In [1]: import numpy as np

In [2]: np.set_printoptions(precision=3, suppress=True, linewidth=140)

In [3]: A = np.load("data.npy")

In [4]: print(A)
[[-1.  9.  6. -3.]
 [ 2. -5. -4.  2.]
 [-2.  7.  6. -2.]
 [ 2. -7. -4.  4.]]

In [5]: print(np.allclose(A, A.T))
False

In [6]: print(np.linalg.matrix_power(A, 4))
[[  1.  45.  30. -15.]
 [  0.   1.   0.   0.]
 [  0.  15.  16.   0.]
 [  0. -15.   0.  16.]]

In [7]: print(np.allclose(A @ A.T, A.T @ A))
False

In [8]: print((A - A.T) / 2)
[[ 0.   3.5  4.  -2.5]
 [-3.5  0.  -5.5  4.5]
 [-4.   5.5  0.   1. ]
 [ 2.5 -4.5 -1.   0. ]]

In [9]: print(A @ A)
[[ 1.  9.  6. -3.]
 [ 0.  1.  0.  0.]
 [ 0.  3.  4.  0.]
 [ 0. -3.  0.  4.]]

In [10]: print((A + A.T) / 2)
[[-1.   5.5  2.  -0.5]
 [ 5.5 -5.   1.5 -2.5]
 [ 2.   1.5  6.  -3. ]
 [-0.5 -2.5 -3.   4. ]]

In [11]: left, sig, Vt = np.linalg.svd(A)

In [12]: print(sig)
[18.647  2.015  1.49   0.071]

In [13]: other = left[:, :3] @ np.diag(sig[:3]) @ Vt[:3]

In [14]: print(round(float(np.linalg.norm(A - other) / np.linalg.norm(A)), 3))
0.004

In [15]: print(np.linalg.matrix_rank(other))
3

In [16]: K = np.load("layer1.npy")

In [17]: print(K)
[[6. 2. 0. 0. 0. 0. 0. 0. 0.]
 [2. 6. 2. 0. 0. 0. 0. 0. 0.]
 [0. 2. 3. 2. 0. 0. 0. 0. 0.]
 [0. 0. 2. 3. 2. 0. 0. 0. 0.]
 [0. 0. 0. 2. 3. 2. 0. 0. 0.]
 [0. 0. 0. 0. 2. 0. 2. 0. 0.]
 [0. 0. 0. 0. 0. 2. 8. 2. 0.]
 [0. 0. 0. 0. 0. 0. 2. 7. 2.]
 [0. 0. 0. 0. 0. 0. 0. 2. 9.]]

In [18]: print(np.allclose(K @ K.T, K.T @ K))
True

In [19]: print(K @ K)
[[40. 24.  4.  0.  0.  0.  0.  0.  0.]
 [24. 44. 18.  4.  0.  0.  0.  0.  0.]
 [ 4. 18. 17. 12.  4.  0.  0.  0.  0.]
 [ 0.  4. 12. 17. 12.  4.  0.  0.  0.]
 [ 0.  0.  4. 12. 17.  6.  4.  0.  0.]
 [ 0.  0.  0.  4.  6.  8. 16.  4.  0.]
 [ 0.  0.  0.  0.  4. 16. 72. 30.  4.]
 [ 0.  0.  0.  0.  0.  4. 30. 57. 32.]
 [ 0.  0.  0.  0.  0.  0.  4. 32. 85.]]

In [20]: print(round(np.linalg.det(K), 3))
-147808.0

In [21]: print(np.linalg.matrix_power(K, 3))
[[288. 232.  60.   8.   0.   0.   0.   0.   0.]
 [232. 348. 150.  48.   8.   0.   0.   0.   0.]
 [ 60. 150. 111.  78.  36.   8.   0.   0.   0.]
 [  8.  48.  78.  99.  78.  24.   8.   0.   0.]
 [  0.   8.  36.  78.  87.  42.  44.   8.   0.]
 [  0.   0.   8.  24.  42.  44. 152.  60.   8.]
 [  0.   0.   0.   8.  44. 152. 668. 362.  96.]
 [  0.   0.   0.   0.   8.  60. 362. 523. 402.]
 [  0.   0.   0.   0.   0.   8.  96. 402. 829.]]

In [22]: print(np.allclose(K, K.T))
True

In [23]: x0 = np.array([2, 4, 5, 5])

In [24]: h1 = np.maximum(A @ x0, 0)

In [25]: print(A * (h1 > 1e-9)[:, None])
[[-1.  9.  6. -3.]
 [ 0. -0. -0.  0.]
 [-2.  7.  6. -2.]
 [ 0. -0. -0.  0.]]

In [26]: print(h1)
[49.  0. 44.  0.]

In [27]: print(np.maximum(A @ (3 * x0), 0))
[147.   0. 132.   0.]

In [28]: print(np.maximum(A @ x0, 0) - np.maximum(-A @ x0, 0))
[ 49. -26.  44. -24.]

In [29]: E = np.loadtxt("dump.csv", delimiter=",")

In [30]: print(E)
[[-15.65   -1.54   -0.533  -2.179]
 [-15.784  -2.628  -0.237  -1.372]
 [-16.172  -3.176  -1.353  -1.17 ]
 [-16.377  -3.212   0.194  -2.088]
 [-15.156  -2.983   0.388  -1.131]
 [ -0.32   -2.808  -1.362  -9.318]
 [-15.884  -1.847  -2.072  -1.632]
 [-16.797  -3.363  -1.439  -1.546]
 [-16.764  -3.797  -1.012  -2.239]
 [-14.406  -3.62   -0.138  -3.563]
 [-15.867  -2.484  -0.932  -4.394]
 [-15.495  -3.275  -0.093  -1.648]
 [-16.984  -2.671  -0.188  -1.946]
 [-18.011  -3.264   1.853  -1.691]
 [-16.19   -3.13    0.593  -3.535]
 [  0.354  -2.866  -2.761  -8.435]
 [-16.062  -3.3     0.907  -3.112]
 [-15.525  -2.423   1.621  -0.884]
 [-16.257  -2.721   1.727  -2.879]
 [-17.069  -2.032  -1.634  -2.503]
 [  0.848  -4.794  -3.151  -7.55 ]
 [-16.805  -4.103  -0.071  -1.195]
 [  0.122  -3.602  -1.49   -9.624]
 [-15.955  -3.535  -0.297  -0.991]
 [  0.119  -4.34   -0.751  -9.206]
 [-16.055  -3.733   0.211  -1.975]
 [  0.735  -4.445  -0.542  -8.494]
 [  0.357  -3.963  -2.116  -9.742]
 [-17.031  -1.833  -2.316  -2.166]
 [  1.465  -4.636  -1.046  -9.127]
 [  1.406  -3.347  -0.648  -9.618]]

In [31]: cen = E - E.mean(axis=0)

In [32]: left, sig, Vt = np.linalg.svd(cen, full_matrices=False)

In [33]: print(sig ** 2 / (sig ** 2).sum())
[0.968 0.017 0.01  0.005]

In [34]: print(np.round((sig ** 2).sum() ** 2 / (sig ** 4).sum(), 3))
1.067

In [35]: print((np.sign(left[:, 0]) == np.sign(left[0, 0])).astype(int))
[1 1 1 1 1 0 1 1 1 1 1 1 1 1 1 0 1 1 1 1 0 1 0 1 0 1 0 0 1 0 0]

In [36]: print(np.searchsorted(np.cumsum(sig ** 2) / (sig ** 2).sum(), 0.9) + 1)
1

In [37]: print(Vt[0] * np.sign(Vt[0, np.abs(Vt[0]).argmax()]))
[ 0.92  -0.051 -0.072 -0.382]

In [38]: gram = np.cov(E, rowvar=False)

In [39]: print(np.corrcoef(E.T))
[[ 1.    -0.529 -0.482 -0.963]
 [-0.529  1.     0.066  0.47 ]
 [-0.482  0.066  1.     0.448]
 [-0.963  0.47   0.448  1.   ]]

In [40]: print(np.median(E, axis=0))
[-15.867  -3.264  -0.542  -2.239]

In [41]: print(np.polyfit(E[:, 3], E[:, 0], 1))
[ -2.259 -20.582]

In [42]: print(np.round(np.corrcoef(E[:, 3], E[:, 0])[0, 1], 3))
-0.963

In [43]: print(gram.shape)
(4, 4)

In [44]: print(E.std(axis=0))
[7.64  0.805 1.222 3.257]

In [45]: d = np.linalg.norm(E[:, None] - E[None], axis=-1)

In [46]: print(np.linalg.matrix_rank(d ** 2))
6

In [47]: print(np.flatnonzero(d[1] < d.mean() / 2))
[ 0  1  2  3  4  6  7  8  9 10 11 12 13 14 16 17 18 19 21 23 25 28]

In [48]: print((d + 1e9 * np.eye(31)).round(6).argmin(axis=1))
[ 1 11  7 25 11 22 28  2  7 14 14  1  3 18 16  5 14  4 16 28 15 23 27 11 26  3 24 22 19 26 29]

In [49]: print(d[1].round(6).argsort(kind="stable")[:4])
[ 1 11  4 23]

In [50]: print(d[:5, :5])
[[0.    1.393 2.154 1.965 2.067]
 [1.393 0.    1.318 1.179 0.984]
 [2.154 1.318 0.    1.811 2.025]
 [1.965 1.179 1.811 0.    1.58 ]
 [2.067 0.984 2.025 1.58  0.   ]]

In [51]: feats = np.load("arr.npy")

In [52]: print(feats)
[[0 1 0 0]
 [0 0 0 8]
 [7 0 0 0]
 [0 0 2 0]]

In [53]: other = np.array([[-7, 6, -3], [-5, -1, 4]])

In [54]: C = np.kron(other, A)

In [55]: print(C)
[[  7. -63. -42.  21.  -6.  54.  36. -18.   3. -27. -18.   9.]
 [-14.  35.  28. -14.  12. -30. -24.  12.  -6.  15.  12.  -6.]
 [ 14. -49. -42.  14. -12.  42.  36. -12.   6. -21. -18.   6.]
 [-14.  49.  28. -28.  12. -42. -24.  24.  -6.  21.  12. -12.]
 [  5. -45. -30.  15.   1.  -9.  -6.   3.  -4.  36.  24. -12.]
 [-10.  25.  20. -10.  -2.   5.   4.  -2.   8. -20. -16.   8.]
 [ 10. -35. -30.  10.   2.  -7.  -6.   2.  -8.  28.  24.  -8.]
 [-10.  35.  20. -20.  -2.   7.   4.  -4.   8. -28. -16.  16.]]

In [56]: print(np.linalg.matrix_rank(C))
8

In [57]: print(C.sum(axis=0))
[-12. -48. -48. -12.   5.  20.  20.   5.   1.   4.   4.   1.]

In [58]: print(np.round(np.linalg.norm(C), 3))
219.417

In [59]: print(np.count_nonzero(C))
96

In [60]: print(np.unravel_index(np.abs(C).argmax(), C.shape))
(np.int64(0), np.int64(1))

In [61]: print(C.mean(axis=0))
[-1.5   -6.    -6.    -1.5    0.625  2.5    2.5    0.625  0.125  0.5    0.5    0.125]

In [62]: print(C - C[0])
[[  0.   0.   0.   0.   0.   0.   0.   0.   0.   0.   0.   0.]
 [-21.  98.  70. -35.  18. -84. -60.  30.  -9.  42.  30. -15.]
 [  7.  14.   0.  -7.  -6. -12.   0.   6.   3.   6.   0.  -3.]
 [-21. 112.  70. -49.  18. -96. -60.  42.  -9.  48.  30. -21.]
 [ -2.  18.  12.  -6.   7. -63. -42.  21.  -7.  63.  42. -21.]
 [-17.  88.  62. -31.   4. -49. -32.  16.   5.   7.   2.  -1.]
 [  3.  28.  12. -11.   8. -61. -42.  20. -11.  55.  42. -17.]
 [-17.  98.  62. -41.   4. -47. -32.  14.   5.  -1.   2.   7.]]

In [63]: print(C.sum(axis=1))
[-44.  20. -36.  20. -22.  10. -18.  10.]

In [64]: print(np.linalg.matrix_rank(C))
8

In [65]: print(C.shape)
(8, 12)

In [66]: P = np.triu(np.array([[-1, 2, 1, 0], [-3, 2, -1, 2], [0, 1, -1, -3], [3, 3, -1, -1]]), 1) + np.eye(4)

In [67]: other = P @ feats @ np.linalg.inv(P)

In [68]: print(np.linalg.matrix_rank(other))
4

In [69]: print(P @ feats - feats @ P)
[[  7.   0.   1.  14.]
 [ -7.   0.   4.   0.]
 [  0. -14. -13.   0.]
 [  0.   0.   0.   6.]]

In [70]: print(np.trace(other), np.trace(feats))
0.0 0

In [71]: t = np.radians(72)

In [72]: R = np.eye(4)

In [73]: R[1, 1] = R[2, 2] = np.cos(t)

In [74]: R[1, 2], R[2, 1] = -np.sin(t), np.sin(t)

In [75]: print(R)
[[ 1.     0.     0.     0.   ]
 [ 0.     0.309 -0.951  0.   ]
 [ 0.     0.951  0.309  0.   ]
 [ 0.     0.     0.     1.   ]]

In [76]: other = feats @ R.T

In [77]: print(np.abs(other - feats).max(axis=0))
[0.    1.902 1.382 0.   ]

In [78]: print(np.allclose(feats @ feats.T, other @ other.T))
True

In [79]: M = np.loadtxt("run14.csv", delimiter=",")

In [80]: print(M)
[[ 0.  0.  0.  0.  0.  0.  0.  0.  0.  0.]
 [ 0.  0.  0.  0.  0.  0.  0. -1.  0.  0.]
 [ 0.  0.  0.  0.  0.  0.  2.  0.  0.  0.]
 [ 0.  0.  0.  0.  1.  0.  0.  0.  0.  0.]
 [ 0.  0.  0.  0.  0.  0.  0.  0.  0.  0.]
 [ 0.  0.  0.  0.  0.  0.  0.  0. -2.  0.]
 [ 0.  0.  0.  0.  0.  2.  0.  0.  0.  0.]
 [ 0.  0.  0.  0.  0.  0.  0.  0.  0.  0.]
 [ 0.  0.  0.  0.  0.  0.  0.  0.  0.  0.]
 [ 0. -2.  0.  0.  0.  0.  0.  0.  0.  0.]]

In [81]: rk = np.linalg.matrix_rank(M)

In [82]: print(rk)
6

In [83]: ns = np.linalg.svd(M)[2][rk:].T

In [84]: print(np.linalg.matrix_rank(M.T @ M), np.linalg.matrix_rank(M @ M.T))
6 6

In [85]: print([int(np.linalg.matrix_rank(M[:i])) for i in range(1, len(M) + 1)])
[0, 1, 2, 3, 3, 4, 5, 5, 5, 6]

In [86]: data = np.loadtxt("out16.csv", delimiter=",")

In [87]: print(data)
[[ 3. -3.  5.  5.  0.]
 [ 0.  2. -3.  5.  0.]
 [ 1.  5. -3.  0.  0.]
 [-3. -3. -4. -4.  0.]
 [ 0.  0.  0.  0.  0.]]

In [88]: rng = np.random.default_rng(98735)

In [89]: lab = rng.permutation(5)

In [90]: print(lab)
[2 3 1 0 4]

In [91]: other = data[lab][:, lab]

In [92]: print(np.allclose(other, data))
False

In [93]: print(np.sort(np.linalg.eigvals(data).real))
[-4.491 -0.005 -0.005  0.     2.5  ]

In [94]: print((data != 0).astype(int))
[[1 1 1 1 0]
 [0 1 1 1 0]
 [1 1 1 0 0]
 [1 1 1 1 0]
 [0 0 0 0 0]]

In [95]: print(round(float(np.linalg.det(data)), 3))
0.0

In [96]: print(np.flatnonzero(np.linalg.matrix_power((data != 0) + (data.T != 0) + np.eye(5), 5)[3]))
[0 1 2 3]

In [97]: F = np.array([[3, -3, 1, 2], [0, -3, -2, 1], [0, 0, 1, 0], [0, 0, 0, 1]])

In [98]: print(np.linalg.matrix_power(F, 3))
[[ 27 -27  19  23]
 [  0 -27 -14   7]
 [  0   0   1   0]
 [  0   0   0   1]]

In [99]: print((F + F.T) / 2)
[[ 3.  -1.5  0.5  1. ]
 [-1.5 -3.  -1.   0.5]
 [ 0.5 -1.   1.   0. ]
 [ 1.   0.5  0.   1. ]]

In [100]: print(round(float(np.linalg.det(F)), 3))
-9.0

In [101]: print(np.allclose(F, F.T))
False

In [102]: print(np.allclose(F @ F.T, F.T @ F))
False

In [103]: print(F @ F)
[[ 9  0 10  5]
 [ 0  9  4 -2]
 [ 0  0  1  0]
 [ 0  0  0  1]]

In [104]: other = np.array([[1, 0, 1], [1, 2, 1]])

In [105]: C = np.kron(other, F)

In [106]: print(C)
[[ 3 -3  1  2  0  0  0  0  3 -3  1  2]
 [ 0 -3 -2  1  0  0  0  0  0 -3 -2  1]
 [ 0  0  1  0  0  0  0  0  0  0  1  0]
 [ 0  0  0  1  0  0  0  0  0  0  0  1]
 [ 3 -3  1  2  6 -6  2  4  3 -3  1  2]
 [ 0 -3 -2  1  0 -6 -4  2  0 -3 -2  1]
 [ 0  0  1  0  0  0  2  0  0  0  1  0]
 [ 0  0  0  1  0  0  0  2  0  0  0  1]]

In [107]: print(C.shape)
(8, 12)

In [108]: print(np.linalg.matrix_rank(C))
8

In [109]: other = np.array([[2, 4, 0],
     ...:     [1, 5, 4],
     ...:     [1, 2, 5],
     ...:     [1, 4, 4],
     ...:     [2, 1, 1],
     ...:     [2, 4, 2],
     ...:     [3, 5, 1],
     ...:     [5, 1, 1],
     ...:     [5, 2, 0],
     ...:     [5, 5, 0],
     ...:     [5, 2, 4],
     ...:     [0, 5, 1]])

In [110]: print(C @ other)
[[ 11  10   7]
 [-29 -29 -25]
 [  6   4   9]
 [  1   9   5]
 [ 37   6   7]
 [-43 -71 -39]
 [ 12  14  11]
 [ 11  11   7]]

In [111]: print(other.T @ C.T)
[[ 11 -29   6   1  37 -43  12  11]
 [ 10 -29   4   9   6 -71  14  11]
 [  7 -25   9   5   7 -39  11   7]]

In [112]: print(np.einsum("ik,kj->ij", C, other))
[[ 11  10   7]
 [-29 -29 -25]
 [  6   4   9]
 [  1   9   5]
 [ 37   6   7]
 [-43 -71 -39]
 [ 12  14  11]
 [ 11  11   7]]

In [113]: print(np.vstack([C, other.T]).shape)
(11, 12)

In [114]: print(np.linalg.matrix_rank(C @ other))
3

In [115]: print(np.einsum("ik,kj->ji", C, other))
[[ 11 -29   6   1  37 -43  12  11]
 [ 10 -29   4   9   6 -71  14  11]
 [  7 -25   9   5   7 -39  11   7]]
